$ ipython --no-banner

In [1]: import numpy as np

In [2]: np.set_printoptions(precision=2, suppress=True, linewidth=200, legacy="1.25")

In [3]: rd = lambda a: np.round(a, 2) + 0

In [4]: arr = np.load("sample16.npy")

In [5]: arr
Out[5]: 
array([[-1.,  0.,  0.,  0.,  0.,  0.],
       [ 0., 63., 40.,  8., 72., 16.],
       [ 0., 40., 24.,  5., 45., 10.],
       [ 0.,  8.,  5.,  0.,  9.,  2.],
       [ 0., 72., 45.,  9., 80., 18.],
       [ 0., 16., 10.,  2., 18.,  3.]])

In [6]: u = np.array([7, 8, 9, 8, 7, 7])

In [7]: M2 = arr + np.outer(u, np.eye(6)[4])

In [8]: M2
Out[8]: 
array([[-1.,  0.,  0.,  0.,  7.,  0.],
       [ 0., 63., 40.,  8., 80., 16.],
       [ 0., 40., 24.,  5., 54., 10.],
       [ 0.,  8.,  5.,  0., 17.,  2.],
       [ 0., 72., 45.,  9., 87., 18.],
       [ 0., 16., 10.,  2., 25.,  3.]])

In [9]: np.linalg.matrix_rank(np.linalg.inv(M2) - np.linalg.inv(arr), tol=1e-8)
Out[9]: 1

In [10]: rd(np.linalg.det(M2) / np.linalg.det(arr)), rd(1 + np.linalg.solve(arr, u)[4])
Out[10]: (4.03, 4.03)

In [11]: data = np.load("test6.npy")

In [12]: data
Out[12]: 
array([[ 4.01,  5.09,  1.97,  4.99,  0.06],
       [ 1.9 ,  2.47,  0.93,  2.37,  0.03],
       [ 3.09,  3.88,  1.6 ,  3.89,  0.11],
       [-1.2 , -1.28, -0.56, -1.36, -0.02],
       [-3.77, -4.74, -1.85, -4.64, -0.01],
       [ 1.14,  1.36,  0.65,  1.52, -0.03],
       [-2.5 , -3.31, -1.32, -3.33, -0.13],
       [ 0.29,  0.21,  0.  ,  0.23, -0.04],
       [ 5.15,  6.5 ,  2.63,  6.45,  0.02],
       [-3.31, -4.  , -1.66, -4.13, -0.07],
       [ 0.09,  0.17,  0.1 ,  0.09, -0.08],
       [ 1.12,  1.46,  0.55,  1.43, -0.02],
       [ 6.08,  7.53,  2.95,  7.53,  0.02],
       [ 6.01,  7.52,  3.02,  7.55, -0.03],
       [-1.02, -1.18, -0.53, -1.19,  0.1 ],
       [-2.73, -3.36, -1.36, -3.27,  0.07],
       [-0.57, -0.68, -0.27, -0.61, -0.05],
       [ 2.94,  3.71,  1.5 ,  3.6 ,  0.01],
       [ 1.71,  2.27,  0.96,  2.14,  0.05],
       [ 5.52,  6.85,  2.89,  6.95, -0.08],
       [ 5.42,  6.68,  2.71,  6.71, -0.02],
       [-2.61, -3.39, -1.28, -3.38, -0.05],
       [-2.22, -2.83, -1.14, -2.77, -0.02],
       [-6.61, -8.29, -3.39, -8.38,  0.03],
       [-0.49, -0.58, -0.24, -0.55,  0.02]])

In [13]: M2 = data / np.sqrt((data ** 2).mean(axis=1, keepdims=True))

In [14]: rd(M2[9])
Out[14]: array([-1.08, -1.31, -0.54, -1.35, -0.02])

In [15]: np.linalg.matrix_rank(data - data.mean(axis=1, keepdims=True))
Out[15]: 4

In [16]: rd(np.linalg.norm(M2, axis=1))
Out[16]: array([2.24, 2.24, 2.24, 2.24, 2.24, 2.24, 2.24, 2.24, 2.24, 2.24, 2.24, 2.24, 2.24, 2.24, 2.24, 2.24, 2.24, 2.24, 2.24, 2.24, 2.24, 2.24, 2.24, 2.24, 2.24])

In [17]: q, V = np.linalg.qr(data[:, :3])[0], np.linalg.qr(data[:, 3:])[0]

In [18]: sigma = np.linalg.svd(q.T @ V, compute_uv=False)

In [19]: rd(np.degrees(np.arccos(sigma.clip(0, 1))))
Out[19]: array([ 0.78, 63.69])

In [20]: rd(sigma)
Out[20]: array([1.  , 0.44])

In [21]: rd(np.linalg.norm(q @ q.T - V @ V.T, 2))
Out[21]: 1.0

In [22]: M2 = np.c_[data[:, :1] @ np.array([[2]]), np.array([0, 2, -3, -2, 1, -2, -2, -3, -2, -1, 3, 0, -3, 2, 1, 1, 3, -2, 0, 2, 1, 2, 3, -2, 2])]

In [23]: M2
Out[23]: 
array([[  8.02,   0.  ],
       [  3.8 ,   2.  ],
       [  6.18,  -3.  ],
       [ -2.4 ,  -2.  ],
       [ -7.54,   1.  ],
       [  2.28,  -2.  ],
       [ -5.  ,  -2.  ],
       [  0.58,  -3.  ],
       [ 10.3 ,  -2.  ],
       [ -6.62,  -1.  ],
       [  0.18,   3.  ],
       [  2.24,   0.  ],
       [ 12.16,  -3.  ],
       [ 12.02,   2.  ],
       [ -2.04,   1.  ],
       [ -5.46,   1.  ],
       [ -1.14,   3.  ],
       [  5.88,  -2.  ],
       [  3.42,   0.  ],
       [ 11.04,   2.  ],
       [ 10.84,   1.  ],
       [ -5.22,   2.  ],
       [ -4.44,   3.  ],
       [-13.22,  -2.  ],
       [ -0.98,   2.  ]])

In [24]: np.linalg.matrix_rank(np.c_[data, M2])
Out[24]: 6

In [25]: np.linalg.matrix_rank(M2)
Out[25]: 2

In [26]: rd(np.linalg.lstsq(data, M2[:, 0])[0])
Out[26]: array([2., 0., 0., 0., 0.])

In [27]: feats = np.load("w.npy")

In [28]: feats
Out[28]: 
array([[-0.5, -0.1,  0.1, -0.7,  0.4,  0.7],
       [-0.4,  1.3,  0.3,  1.4,  1.8,  1. ],
       [ 0.5,  0.7, -0.5,  0.2, -0.4,  0.6],
       [ 0.4,  0.1, -0.3, -2.4,  0.2, -0.6],
       [-0.8, -1. ,  0.6, -1. , -0.8,  1.2]])

In [29]: rng = np.random.default_rng(85712)

In [30]: M2 = feats + rng.integers(-2, 3, (5, 4)) @ rng.integers(-2, 3, (4, 6))

In [31]: rd(M2)
Out[31]: 
array([[-5.5, -2.1, -3.9, -0.7, -5.6,  2.7],
       [ 1.6,  4.3,  5.3,  1.4,  3.8,  3. ],
       [-5.5,  2.7,  1.5,  0.2, -8.4,  4.6],
       [-3.6,  0.1,  1.7,  0.6, -3.8,  7.4],
       [-2.8, -7. , -5.4,  3. , -0.8, 17.2]])

In [32]: rd(np.linalg.svd(M2 - feats, compute_uv=False))
Out[32]: array([21.62, 12.53,  9.22,  1.59,  0.  ])

In [33]: np.linalg.matrix_rank(M2 - feats, tol=1e-8)
Out[33]: 4

In [34]: u, v = feats[4], feats[2]

In [35]: rd(u @ v)
Out[35]: -0.56

In [36]: pr = (u @ v) / (u @ u) * u

In [37]: rd(np.linalg.norm(u + v) ** 2 + np.linalg.norm(u - v) ** 2)
Out[37]: 13.26

In [38]: (v - pr) @ u
Out[38]: 0.0

In [39]: rd(np.outer(u, v))
Out[39]: 
array([[-0.4 , -0.56,  0.4 , -0.16,  0.32, -0.48],
       [-0.5 , -0.7 ,  0.5 , -0.2 ,  0.4 , -0.6 ],
       [ 0.3 ,  0.42, -0.3 ,  0.12, -0.24,  0.36],
       [-0.5 , -0.7 ,  0.5 , -0.2 ,  0.4 , -0.6 ],
       [-0.4 , -0.56,  0.4 , -0.16,  0.32, -0.48],
       [ 0.6 ,  0.84, -0.6 ,  0.24, -0.48,  0.72]])

In [40]: M2 = feats / np.linalg.norm(feats, axis=1, keepdims=True)

In [41]: C2 = M2 @ M2.T

In [42]: rd(C2)
Out[42]: 
array([[ 1.  ,  0.16, -0.17,  0.37,  0.67],
       [ 0.16,  1.  ,  0.2 , -0.51, -0.38],
       [-0.17,  0.2 ,  1.  , -0.16, -0.2 ],
       [ 0.37, -0.51, -0.16,  1.  ,  0.16],
       [ 0.67, -0.38, -0.2 ,  0.16,  1.  ]])

In [43]: rd(C2[1])
Out[43]: array([ 0.16,  1.  ,  0.2 , -0.51, -0.38])
